% ipython --no-banner

In [1]: import numpy as np

In [2]: from numpy import linalg as LA

In [3]: np.set_printoptions(suppress=True, linewidth=160)

In [4]: def rd(a):
   ...:     return np.round(a, 1) + 0
   ...: 

In [5]: E = np.loadtxt("block15.csv", delimiter=",")

In [6]: rd(E)
Out[6]: 
array([[ 0.5, -0.2, -0.1, -0.1, -0.3, -0.2, -0.5, -0.2, -0.2, -0.5],
       [-0.2,  0.9, -0.1, -0.1, -0.1, -0.1, -0.2, -0.1, -0.1, -0.2],
       [-0.1, -0.1,  1. ,  0. , -0.1, -0.1, -0.1, -0.1, -0.1, -0.1],
       [-0.1, -0.1,  0. ,  1. , -0.1, -0.1, -0.1, -0.1, -0.1, -0.1],
       [-0.3, -0.1, -0.1, -0.1,  0.8, -0.1, -0.3, -0.1, -0.1, -0.3],
       [-0.2, -0.1, -0.1, -0.1, -0.1,  0.9, -0.2, -0.1, -0.1, -0.2],
       [-0.5, -0.2, -0.1, -0.1, -0.3, -0.2,  0.5, -0.2, -0.2, -0.5],
       [-0.2, -0.1, -0.1, -0.1, -0.1, -0.1, -0.2,  0.9, -0.1, -0.2],
       [-0.2, -0.1, -0.1, -0.1, -0.1, -0.1, -0.2, -0.1,  0.9, -0.2],
       [-0.5, -0.2, -0.1, -0.1, -0.3, -0.2, -0.5, -0.2, -0.2,  0.5]])

In [7]: w, evecs = LA.eigh(E)

In [8]: np.unique(w.round(6) + 0, return_counts=True)[1]
Out[8]: array([1, 9])

In [9]: print(rd(w))
[-1.  1.  1.  1.  1.  1.  1.  1.  1.  1.]

In [10]: rd(LA.eigvalsh(E @ E))
Out[10]: array([1., 1., 1., 1., 1., 1., 1., 1., 1., 1.])

In [11]: w, evecs = LA.eigh(E)

In [12]: vec = np.array([-2, 5, -1, -2, 5, -5, 0, -2, -4, 3])

In [13]: rd(evecs * np.abs(w) @ evecs.T)
Out[13]: 
array([[1., 0., 0., 0., 0., 0., 0., 0., 0., 0.],
       [0., 1., 0., 0., 0., 0., 0., 0., 0., 0.],
       [0., 0., 1., 0., 0., 0., 0., 0., 0., 0.],
       [0., 0., 0., 1., 0., 0., 0., 0., 0., 0.],
       [0., 0., 0., 0., 1., 0., 0., 0., 0., 0.],
       [0., 0., 0., 0., 0., 1., 0., 0., 0., 0.],
       [0., 0., 0., 0., 0., 0., 1., 0., 0., 0.],
       [0., 0., 0., 0., 0., 0., 0., 1., 0., 0.],
       [0., 0., 0., 0., 0., 0., 0., 0., 1., 0.],
       [0., 0., 0., 0., 0., 0., 0., 0., 0., 1.]])

In [14]: rd(evecs * np.maximum(w, 0) @ evecs.T)
Out[14]: 
array([[ 0.8, -0.1, -0.1, -0.1, -0.1, -0.1, -0.2, -0.1, -0.1, -0.2],
       [-0.1,  1. ,  0. ,  0. , -0.1,  0. , -0.1,  0. ,  0. , -0.1],
       [-0.1,  0. ,  1. ,  0. ,  0. ,  0. , -0.1,  0. ,  0. , -0.1],
       [-0.1,  0. ,  0. ,  1. ,  0. ,  0. , -0.1,  0. ,  0. , -0.1],
       [-0.1, -0.1,  0. ,  0. ,  0.9, -0.1, -0.1, -0.1, -0.1, -0.1],
       [-0.1,  0. ,  0. ,  0. , -0.1,  1. , -0.1,  0. ,  0. , -0.1],
       [-0.2, -0.1, -0.1, -0.1, -0.1, -0.1,  0.8, -0.1, -0.1, -0.2],
       [-0.1,  0. ,  0. ,  0. , -0.1,  0. , -0.1,  1. ,  0. , -0.1],
       [-0.1,  0. ,  0. ,  0. , -0.1,  0. , -0.1,  0. ,  1. , -0.1],
       [-0.2, -0.1, -0.1, -0.1, -0.1, -0.1, -0.2, -0.1, -0.1,  0.8]])

In [15]: rd(vec @ E @ vec)
Out[15]: np.float64(112.8)

In [16]: rd(np.abs(E).sum(axis=1).max()), rd(np.abs(w).max())
Out[16]: (np.float64(2.8), np.float64(1.0))

In [17]: K = np.load("sample9.npy")

In [18]: print(K)
[[ 2  0 -2 -4 -4  4]
 [ 0  0  0  0  0  0]
 [-1  0  1  2  2 -2]
 [ 2  0 -2 -4 -4  4]
 [ 1  0 -1 -2 -2  2]
 [ 0  0  0  0  0  0]
 [ 2  0 -2 -4 -4  4]]

In [19]: # columns 3 and 4 are equal

In [20]: Uu, sig, vt = LA.svd(K)

In [21]: evecs = vt[:(sig > 1e-8).sum()]

In [22]: rng = np.random.default_rng(17729)

In [23]: vec = K[0] + -3 * K[2] + rng.integers(2) * np.eye(6)[1]

In [24]: vec
Out[24]: array([  5.,   1.,  -5., -10., -10.,  10.])

In [25]: rd(evecs.T @ evecs)
Out[25]: 
array([[ 0.1,  0. , -0.1, -0.1, -0.1,  0.1],
       [ 0. ,  0. ,  0. ,  0. ,  0. ,  0. ],
       [-0.1,  0. ,  0.1,  0.1,  0.1, -0.1],
       [-0.1,  0. ,  0.1,  0.3,  0.3, -0.3],
       [-0.1,  0. ,  0.1,  0.3,  0.3, -0.3],
       [ 0.1,  0. , -0.1, -0.3, -0.3,  0.3]])

In [26]: J = np.load("arr.npy")

In [27]: rd(J)
Out[27]: 
array([[-0.4,  0.1, -0.7, -0.2,  0.1,  0. , -0.4,  0.1, -0.4],
       [-0.2, -0.3,  0.4,  0.1,  0.1,  0.6,  0. ,  0.5, -0.4],
       [ 0.6,  0.1, -0.4,  0.4, -0.1,  0.4,  0.1, -0.2, -0.2],
       [ 0.3, -0.4,  0.2, -0.3, -0.4, -0.2, -0.3, -0.3, -0.5],
       [-0.1,  0.5,  0.4,  0.3, -0.1,  0.1, -0.6, -0.2,  0.1],
       [-0.4, -0.5,  0. ,  0.3,  0.2,  0.2,  0. , -0.7,  0.1],
       [ 0.2,  0.2,  0.2, -0.1,  0.8, -0.2,  0.1, -0.2, -0.4],
       [ 0. ,  0.3,  0. , -0.7, -0.1,  0.5,  0.2, -0.4,  0.1],
       [ 0.4, -0.3, -0.1, -0.3,  0.3,  0.2, -0.5,  0.1,  0.4]])

In [28]: vec = np.array([5, 5, 5, 0, 3, 2, 3, 0, 4])

In [29]: rhs = J @ vec

In [30]: print(rd(rhs))
[-6.9 -0.8  1.8 -4.1  2.3 -2.9  4.   3.4  1.8]

In [31]: rd(LA.solve(J, J[:, 3]))
Out[31]: array([0., 0., 0., 1., 0., 0., 0., 0., 0.])

In [32]: rd(LA.solve(J, rhs))
Out[32]: array([5., 5., 5., 0., 3., 2., 3., 0., 4.])
